$ ipython --no-banner

In [1]: import numpy as np

In [2]: from numpy import linalg as LA

In [3]: np.set_printoptions(precision=3, suppress=True, linewidth=120, sign=" ")

In [4]: rd = lambda a: np.round(a, 3) + 0

In [5]: W0 = np.load("sample1.npy")

In [6]: print(W0)
[[ 9 -3 -3  3]
 [ 4  7  5  1]
 [-4  3 -6 -5]
 [-1  4 -4  7]]

In [7]: x = np.array([-2, -3, 3, 2])

In [8]: target = W0 @ x

In [9]: print(target)
[-12 -12 -29  -8]

In [10]: print(rd(LA.solve(W0, target)))
[-2. -3.  3.  2.]

In [11]: print(rd(LA.solve(W0, target + W0[:, 2])))
[-2. -3.  4.  2.]

In [12]: print(rd(LA.solve(W0, -3 * target)))
[ 6.  9. -9. -6.]

In [13]: q = W0.astype(float).copy()

In [14]: for j in range(4):
    ...:     q[:, j] -= q[:, :j] @ (q[:, :j].T @ q[:, j])
    ...:     q[:, j] /= LA.norm(q[:, j])
    ...: 

In [15]: print(rd(q.T @ q))
[[ 1.  0.  0.  0.]
 [ 0.  1.  0.  0.]
 [ 0.  0.  1.  0.]
 [ 0.  0.  0.  1.]]

In [16]: feats = np.load("block0.npy")

In [17]: print(feats)
[[ 2  0  1]
 [ 2  1  2]
 [ 2  1  0]
 [ 8  3  7]]

In [18]: # row 3 dominates

In [19]: out = np.c_[feats[:, :2] @ np.array([[3, 3], [2, 0]]), np.array([2, -2, 0, -2])]

In [20]: print(out)
[[ 6  6  2]
 [ 8  6 -2]
 [ 8  6  0]
 [30 24 -2]]

In [21]: print(rd(LA.norm(LA.qr(feats)[0].T @ out, axis=0) ** 2 / ((out ** 2).sum(axis=0) + 1e-12)))
[ 1.    1.    0.97]

In [22]: print(LA.matrix_rank(out))
3

In [23]: u = np.array([1, 1, 0, 1])

In [24]: out = W0 + np.outer(u, np.eye(4)[0])

In [25]: print(out)
[[10. -3. -3.  3.]
 [ 5.  7.  5.  1.]
 [-4.  3. -6. -5.]
 [ 0.  4. -4.  7.]]

In [26]: F = np.load("layer6.npy")

In [27]: print(F)
[[-1  5  5]
 [ 3  2  5]
 [-4  1  2]
 [-4  1  2]]

In [28]: # row 3 repeats row 2

In [29]: rng = np.random.default_rng(753818)

In [30]: out = W0 + rng.integers(-2, 3, (4, 3)) @ rng.integers(-2, 3, (3, 4))

In [31]: print(out)
[[13 -4 -3  3]
 [ 8  8  4  0]
 [-2  1 -4 -3]
 [ 3  4 -4  7]]

In [32]: print(rd(LA.svd(out - W0, compute_uv=False)))
[ 7.236  3.898  0.673  0.   ]

In [33]: A = np.loadtxt("dump.csv", delimiter=",")

In [34]: print(A)
[[ 1.  0.  1.  0.]
 [-3. -1. -3. -1.]
 [ 1.  0.  1.  0.]
 [-3. -1. -3. -1.]]

In [35]: # rows and columns are dependent

In [36]: U, sigma, Vh = LA.svd(A)

In [37]: print(rd(sigma))
[ 6.606  0.606  0.     0.   ]

In [38]: out = U[:, :2] @ np.diag(sigma[:2]) @ Vh[:2]

In [39]: print(rd(out))
[[ 1.  0.  1.  0.]
 [-3. -1. -3. -1.]
 [ 1.  0.  1.  0.]
 [-3. -1. -3. -1.]]

In [40]: print(rd(LA.norm(A - out, 2)), rd(sigma[2]))
0.0 0.0

In [41]: mat = np.array([[1, -4, 0], [1, -4, 1], [-2, 8, 5], [-2, 8, 5]])

In [42]: # looks like rank 2

In [43]: out = np.array([[3, 2, 3], [2, 3, 2], [2, 3, 3]])

In [44]: print(np.einsum("ik,kj->ji", mat, out))
[[ -5  -3  20  20]
 [-10  -7  35  35]
 [ -5  -2  25  25]]

In [45]: print(out.T @ mat.T)
[[ -5  -3  20  20]
 [-10  -7  35  35]
 [ -5  -2  25  25]]

In [46]: print(LA.matrix_rank(np.vstack([mat, out.T])))
3

In [47]: print(np.vstack([mat, out.T]).shape)
(7, 3)

In [48]: data = np.array([[-1.0, 1.0, 1.0], [1.0, -1.0, 1.0], [1.0, 1.0, -1.0]])

In [49]: print(rd(LA.norm(data, axis=1)))
[ 1.732  1.732  1.732]

In [50]: print(rd(LA.norm(data[0] - data[1])))
2.828

In [51]: print(rd(LA.norm(data[0], 1)), rd(LA.norm(data[0], np.inf)))
3.0 1.0

In [52]: print(LA.norm(data, axis=1).argmax())
0

In [53]: J = np.array([[-1, 0, 0, 0], [0, 1, 0, 0], [0, 2, 0, 1], [0, 0, 0, 0]])

In [54]: print(J)
[[-1  0  0  0]
 [ 0  1  0  0]
 [ 0  2  0  1]
 [ 0  0  0  0]]

In [55]: # rank 3

In [56]: x = np.array([-1, 1, 2, -1])

In [57]: h = np.maximum(J @ x, 0)

In [58]: print(h)
[ 1  1  1  0]

In [59]: print(np.flatnonzero(h > 1e-9))
[ 0  1  2]

In [60]: print(np.maximum(J @ x, 0) - np.maximum(-J @ x, 0))
[ 1  1  1  0]
